% python3 -q
>>> import numpy as np
>>> import numpy.linalg as la
>>> np.set_printoptions(precision=2, suppress=True, linewidth=140)
>>> theta = np.deg2rad(30)
>>> E = np.eye(4)
>>> E[np.ix_([3, 1], [3, 1])] = [[np.cos(theta), -np.sin(theta)], [np.sin(theta), np.cos(theta)]]
>>> E
array([[ 1.  ,  0.  ,  0.  ,  0.  ],
       [ 0.  ,  0.87,  0.  ,  0.5 ],
       [ 0.  ,  0.  ,  1.  ,  0.  ],
       [ 0.  , -0.5 ,  0.  ,  0.87]])
>>> # 3 blocks once reordered
>>> x = np.array([2, -1, 5, 2])
>>> E * x
array([[ 2.  , -0.  ,  0.  ,  0.  ],
       [ 0.  , -0.87,  0.  ,  1.  ],
       [ 0.  , -0.  ,  5.  ,  0.  ],
       [ 0.  ,  0.5 ,  0.  ,  1.73]])
>>> print(E @ (2 * x))
[ 4.    0.27 10.    4.46]
>>> print(E @ x)
[2.   0.13 5.   2.23]
>>> x = np.array([1, 0, 2, 1])
>>> target = E @ x
>>> target
array([1.  , 0.5 , 2.  , 0.87])
>>> la.solve(E, target)
array([1., 0., 2., 1.])
>>> data = np.loadtxt("a.csv", delimiter=",")
>>> data
array([[-79.15, -40.13,  91.09, -51.76,  23.25,  90.75],
       [-82.43, -41.13,  89.85, -49.03,  19.85,  90.18],
       [-77.71, -42.34,  89.67, -49.9 ,  19.84,  90.49],
       [-79.86, -40.32,  91.01, -51.52,  18.33,  89.85],
       [-79.67, -40.31,  88.94, -49.5 ,  18.21,  90.86],
       [-81.07, -41.22,  91.51, -50.08,  21.23,  89.91],
       [-79.46, -40.51,  90.16, -50.12,  19.27,  88.72],
       [-81.36, -39.24,  90.35, -48.36,  18.37,  88.07],
       [-79.41, -39.64,  89.91, -49.91,  20.52,  90.77],
       [-79.9 , -41.  ,  89.07, -50.45,  18.85,  90.84],
       [-80.47, -40.59,  91.72, -50.92,  19.75,  89.4 ],
       [-80.46, -40.84,  89.33, -50.07,  18.27,  90.51],
       [-77.93, -39.4 ,  91.73, -48.32,  18.98,  90.18],
       [-80.39, -41.95,  89.39, -49.97,  19.27,  90.85],
       [-81.53, -39.87,  90.1 , -48.33,  19.54,  90.52],
       [-79.3 , -40.66,  91.41, -50.96,  18.7 ,  91.06],
       [-80.15, -39.01,  90.49, -50.29,  19.85,  90.58],
       [-79.92, -39.02,  91.38, -52.62,  21.36,  89.9 ],
       [-81.01, -39.25,  92.5 , -48.84,  19.32,  89.37],
       [-79.13, -39.13,  88.7 , -48.75,  18.58,  90.52],
       [-81.28, -39.54,  89.04, -51.59,  20.45,  89.18],
       [-80.01, -38.46,  89.98, -48.18,  18.58,  87.49],
       [-80.28, -40.39,  89.33, -52.36,  18.71,  89.34],
       [-80.6 , -39.76,  87.33, -50.02,  18.76,  89.9 ],
       [-80.69, -39.76,  89.25, -50.36,  18.34,  90.25],
       [-81.43, -39.74,  91.  , -49.96,  19.65,  89.78],
       [-79.87, -39.84,  89.99, -50.26,  18.32,  90.02],
       [-79.88, -39.32,  88.49, -48.21,  20.89,  91.49],
       [-81.57, -38.2 ,  90.72, -49.75,  19.73,  89.42],
       [-82.05, -37.55,  90.41, -49.75,  19.55,  88.82],
       [-79.6 , -41.11,  89.45, -50.24,  20.32,  91.72]])
>>> f, r1 = data[17], data[13]
>>> np.round(f @ r1, 2)
np.float64(27438.56)
>>> pr = (f @ r1) / (f @ f) * f
>>> pr
array([-79.55, -38.84,  90.95, -52.37,  21.26,  89.48])
>>> round(float(la.norm(f + r1) ** 2 + la.norm(f - r1) ** 2), 2)
109804.36
>>> basis = data[[30, 21]].astype(float)
>>> for _ in range(7):
...     labels = la.norm(data[:, None] - basis, axis=-1).argmin(axis=1)
...     basis = np.array([data[labels == j].mean(axis=0) for j in range(2)])
... 
>>> labels
array([0, 0, 0, 0, 0, 0, 0, 1, 0, 0, 0, 0, 1, 0, 1, 0, 0, 0, 1, 0, 0, 1, 0, 0, 0, 1, 0, 0, 1, 1, 0])
>>> print(np.abs(basis[1] - basis[0]).argmax())
3
>>> K = np.loadtxt("data.csv", delimiter=",")
>>> print(K)
[[ 0.1   1.3   0.6   0.5   0.4  -0.12]
 [ 0.   -0.6   0.1  -0.2   0.5  -0.03]
 [ 0.4   0.6   1.4   0.5  -0.1  -0.38]
 [-0.7   0.2  -1.1  -2.4   0.9   0.71]
 [-0.7   0.7   1.   -0.1   0.5   0.74]
 [ 0.4   0.5   0.7   0.3   1.1  -0.39]
 [ 0.2  -0.9   1.2  -0.4   0.5  -0.22]
 [-0.6  -1.1   0.9   0.8  -1.2   0.61]
 [ 1.2   1.1   0.1   0.7   0.9  -1.16]
 [-1.9   0.2  -0.6   0.7   0.1   1.94]
 [ 0.   -1.6  -0.6  -0.7   0.    0.02]
 [ 0.8   0.9   0.   -0.3   0.   -0.78]
 [ 1.3  -0.3  -1.5   1.9  -0.8  -1.32]
 [-1.   -0.5  -0.3  -0.9   0.2   1.  ]
 [ 0.    0.2   1.2  -1.9   0.4  -0.02]
 [-0.8   0.7   0.6   1.2  -0.1   0.8 ]
 [ 1.6  -0.9   0.5   1.   -0.9  -1.63]
 [-0.3  -1.2   0.1  -0.7  -1.7   0.31]
 [-0.9   0.7  -0.1  -0.8   0.7   0.89]
 [ 1.9   1.   -0.3  -1.6   0.7  -1.88]
 [-0.2  -1.5   0.4   1.   -0.8   0.2 ]
 [-1.6  -0.5   0.4  -0.2  -0.9   1.6 ]
 [ 0.5  -1.3   0.6  -1.2  -0.3  -0.48]
 [ 1.4   0.9  -0.8   1.4   1.   -1.39]]
>>> Xs = (K - K.mean(axis=0)) / K.std(axis=0)
>>> np.argwhere(np.abs(Xs) > 2)
array([[ 3,  3],
       [ 9,  0],
       [ 9,  5],
       [12,  2],
       [17,  4]])
>>> print(Xs.std(axis=0))
[1. 1. 1. 1. 1. 1.]
>>> coef = la.lstsq(np.delete(Xs, 0, axis=1), Xs[:, 0])[0]
>>> print(coef.round(2) + 0)
[ 0.01  0.    0.    0.   -1.  ]
>>> O, vecs = la.qr(K[:, :3])[0], la.qr(K[:, 3:])[0]
>>> sv = la.svd(O.T @ vecs, compute_uv=False)
>>> round(la.norm(O @ O.T - vecs @ vecs.T, 2), 2)
np.float64(1.0)
>>> (sv > 0.9).sum()
np.int64(1)
>>> Xs = K - K.mean(axis=0)
>>> Uu, sv, Vh = la.svd(Xs, full_matrices=False)
>>> np.round(np.abs(Vh[-1]), 2) + 0
array([0.71, 0.  , 0.  , 0.  , 0.  , 0.71])
>>> np.round(sv ** 2 / (sv ** 2).sum(), 2) + 0
array([0.41, 0.25, 0.19, 0.11, 0.04, 0.  ])
>>> np.searchsorted(np.cumsum(sv ** 2) / (sv ** 2).sum(), 0.9) + 1
np.int64(4)
